$ ipython --no-banner

In [1]: import numpy as np

In [2]: import numpy.linalg as la

In [3]: np.set_printoptions(precision=2, suppress=True, linewidth=120, legacy="1.25")

In [4]: rd = lambda a: np.round(a, 2) + 0

In [5]: M = np.load("sample4.npy")

In [6]: M
Out[6]: 
array([[  0.15,  -2.73,  -1.53],
       [ -1.53,   1.8 ,  -5.39],
       [  1.54,   0.64,   7.21],
       [  0.11,   1.71,   3.65],
       [  0.73,   0.42,  10.23],
       [  0.18,   1.82,  -4.52],
       [  0.68,  -3.45,   5.21],
       [ -0.4 ,  -0.53,  10.49],
       [  0.15,  -4.27,  -0.2 ],
       [  1.83,   0.65,  -2.54],
       [  1.15,  -1.77,  -5.9 ],
       [  2.74,  -2.5 ,   4.47],
       [ -1.56,  -0.61,   2.6 ],
       [ -1.1 ,   1.42,   0.42],
       [ -1.08,  -0.16,   1.44],
       [  2.14,  -1.79,  -4.61],
       [  0.64,  -1.99, -11.33],
       [  0.15,   5.58,   9.26],
       [  1.59,  -1.76,  -8.61],
       [  2.08,   1.71,  -6.7 ],
       [  1.3 ,  -1.03,   3.68],
       [  1.59,  -1.73,  -7.47],
       [ -0.51,   2.39,   0.26],
       [ -1.51,  -0.36,  -3.4 ],
       [ -0.95,  -0.55,   2.2 ],
       [ -1.38,  -0.49,  -1.45]])

In [7]: labels = M[:, 0] > np.median(M[:, 0])

In [8]: f = M[labels].mean(axis=0) - M[~labels].mean(axis=0)

In [9]: labels.astype(int)
Out[9]: array([0, 0, 1, 0, 1, 1, 1, 0, 0, 1, 1, 1, 0, 0, 0, 1, 1, 0, 1, 1, 1, 1, 0, 0, 0, 0])

In [10]: rd(f)
Out[10]: array([ 2.13, -1.08, -3.02])

In [11]: ((M - M.mean(axis=0)) @ f > 0).astype(int)
Out[11]: array([1, 1, 0, 0, 0, 1, 0, 0, 1, 1, 1, 0, 0, 0, 0, 1, 1, 0, 1, 1, 0, 1, 0, 1, 0, 1])

In [12]: np.argsort(-np.abs(f).round(6), kind="stable")
Out[12]: array([2, 0, 1])

In [13]: other = np.c_[M[:, :2] @ np.array([[1, 1], [-1, 0]]), np.array([3, 0, 6, 9, 1, 9, 0, 6, 6, 6, 3, 2, 6, 0, 0, 9, 8, 6, 1, 6, 0, 1, 4, 7, 6, 1])]

In [14]: rd(other)
Out[14]: 
array([[ 2.88,  0.15,  3.  ],
       [-3.33, -1.53,  0.  ],
       [ 0.9 ,  1.54,  6.  ],
       [-1.6 ,  0.11,  9.  ],
       [ 0.31,  0.73,  1.  ],
       [-1.64,  0.18,  9.  ],
       [ 4.13,  0.68,  0.  ],
       [ 0.13, -0.4 ,  6.  ],
       [ 4.42,  0.15,  6.  ],
       [ 1.18,  1.83,  6.  ],
       [ 2.92,  1.15,  3.  ],
       [ 5.24,  2.74,  2.  ],
       [-0.95, -1.56,  6.  ],
       [-2.52, -1.1 ,  0.  ],
       [-0.92, -1.08,  0.  ],
       [ 3.93,  2.14,  9.  ],
       [ 2.63,  0.64,  8.  ],
       [-5.43,  0.15,  6.  ],
       [ 3.35,  1.59,  1.  ],
       [ 0.37,  2.08,  6.  ],
       [ 2.33,  1.3 ,  0.  ],
       [ 3.32,  1.59,  1.  ],
       [-2.9 , -0.51,  4.  ],
       [-1.15, -1.51,  7.  ],
       [-0.4 , -0.95,  6.  ],
       [-0.89, -1.38,  1.  ]])

In [15]: rd(la.norm(other - M @ la.lstsq(M, other)[0], axis=0))
Out[15]: array([ 0.  ,  0.  , 25.27])

In [16]: la.matrix_rank(other)
Out[16]: 3

In [17]: x = np.array([2, 2, -2])

In [18]: y = other @ x

In [19]: beta, lr = np.zeros(3), 1 / la.norm(other, 2) ** 2

In [20]: for i in range(3):
    ...:     beta -= lr * other.T @ (other @ beta - y)
    ...:     if i % 1 == 0: print(i, round(la.norm(other @ beta - y), 2))
    ...: 
0 28.44
1 20.03
2 14.34

In [21]: rd(la.cond(other))
Out[21]: 5.84

In [22]: rd(beta)
Out[22]: array([ 1.54,  0.58, -1.85])

In [23]: mat = np.array([[0, 2, 0, 0], [0, 0, 0, 0], [0, 0, 2, 0], [0, 0, 0, 0]])

In [24]: f = np.array([6, 3])

In [25]: np.convolve(mat[0], f)
Out[25]: array([ 0, 12,  6,  0,  0])

In [26]: np.cross(mat[0, :3], mat[2, :3])
Out[26]: array([4, 0, 0])

In [27]: np.polyval(f, mat[0])
Out[27]: array([ 3, 15,  3,  3])

In [28]: rd(la.det(mat))
Out[28]: 0.0

In [29]: (mat != 0).astype(int)
Out[29]: 
array([[0, 1, 0, 0],
       [0, 0, 0, 0],
       [0, 0, 1, 0],
       [0, 0, 0, 0]])

In [30]: np.flatnonzero(la.matrix_power((mat != 0) + (mat.T != 0) + np.eye(4), 4)[0])
Out[30]: array([0, 1])

In [31]: (la.matrix_power((mat != 0) + (mat.T != 0) + np.eye(4), 4) > 0).astype(int)
Out[31]: 
array([[1, 1, 0, 0],
       [1, 1, 0, 0],
       [0, 0, 1, 0],
       [0, 0, 0, 1]])

In [32]: rd(np.sort(la.eigvals(mat).real))
Out[32]: array([0., 0., 0., 2.])

In [33]: cov = np.cov(M, rowvar=False)

In [34]: rd(M.std(axis=0))
Out[34]: array([1.26, 2.08, 5.79])

In [35]: rd(np.median(M, axis=0))
Out[35]: array([ 0.16, -0.51,  0.03])

In [36]: rd(mat @ la.pinv(mat) @ mat)
Out[36]: 
array([[0., 2., 0., 0.],
       [0., 0., 0., 0.],
       [0., 0., 2., 0.],
       [0., 0., 0., 0.]])

In [37]: np.unique(mat.round(6), axis=0).shape
Out[37]: (3, 4)

In [38]: arr = np.load("run9.npy")

In [39]: arr
Out[39]: 
array([[ 2,  3,  4,  5],
       [ 6,  7,  8,  9],
       [10, 11, 12, 13]])

In [40]: # null space of dimension 2

In [41]: la.cond(arr) > 100
Out[41]: True

In [42]: la.matrix_rank(arr, rtol=0.1)
Out[42]: 1

In [43]: [round(float(x), 2) for x in la.svd(arr, compute_uv=False)[:3]]
Out[43]: [28.56, 1.53, 0.0]

In [44]: rd(la.norm(arr, 2) / la.norm(arr))
Out[44]: 1.0

In [45]: feats = np.load("a.npy")

In [46]: feats
Out[46]: 
array([[ -7.75, -50.54,  16.94],
       [ -6.42, -42.78,  11.48],
       [ -5.66, -38.32,   8.49],
       [ -5.39, -36.71,   7.44],
       [ -4.41, -30.9 ,   3.84],
       [ -2.74, -20.9 ,  -1.53],
       [ -2.49, -19.42,  -2.2 ],
       [ -1.84, -15.39,  -3.76],
       [ -1.76, -14.88,  -3.93],
       [ -1.35, -12.3 ,  -4.62],
       [ -0.98,  -9.9 ,  -5.01],
       [ -0.22,  -4.26,  -4.05],
       [ -0.09,  -2.83,  -3.02],
       [ -0.04,  -2.03,  -2.21],
       [  0.  ,  -0.25,  -0.22],
       [  0.  ,  -0.02,  -0.01],
       [  0.51,   9.16,  -4.07],
       [  0.75,  11.63,  -6.51],
       [  0.86,  12.66,  -7.58],
       [  1.55,  18.96, -14.48],
       [  3.07,  31.38, -29.02],
       [  3.58,  35.32, -33.77],
       [  3.6 ,  35.46, -33.94],
       [  5.39,  48.99, -50.46]])

In [47]: Ac = feats - feats.mean(axis=0)

In [48]: evecs = la.svd(Ac)[2][:2]

In [49]: other = Ac - Ac @ evecs.T @ evecs

In [50]: rd(np.cov(Ac @ evecs.T, rowvar=False))
Out[50]: 
array([[917.08,   0.  ],
       [  0.  ,  29.4 ]])

In [51]: rd((Ac @ evecs.T).std(axis=0))
Out[51]: array([29.65,  5.31])

In [52]: rd(np.diag(evecs.T @ evecs))
Out[52]: array([0.02, 0.98, 1.  ])

In [53]: W0 = np.loadtxt("m.csv", delimiter=",")

In [54]: W0
Out[54]: 
array([[-3.,  0.,  0.],
       [-1.,  2.,  0.],
       [-3.,  1.,  3.]])

In [55]: # triangular: eigenvalues sit on the diagonal

In [56]: f, v = W0[0], W0[2]

In [57]: f @ v
Out[57]: 9.0

In [58]: p = (f @ v) / (f @ f) * f

In [59]: v - p
Out[59]: array([0., 1., 3.])

In [60]: la.matrix_rank(np.outer(f, v))
Out[60]: 1

In [61]: (v - p) @ f
Out[61]: 0.0

In [62]: p
Out[62]: array([-3.,  0.,  0.])

In [63]: rd(la.norm(f + v) ** 2 + la.norm(f - v) ** 2)
Out[63]: 56.0

In [64]: np.outer(f, v)
Out[64]: 
array([[ 9., -3., -9.],
       [-0.,  0.,  0.],
       [-0.,  0.,  0.]])
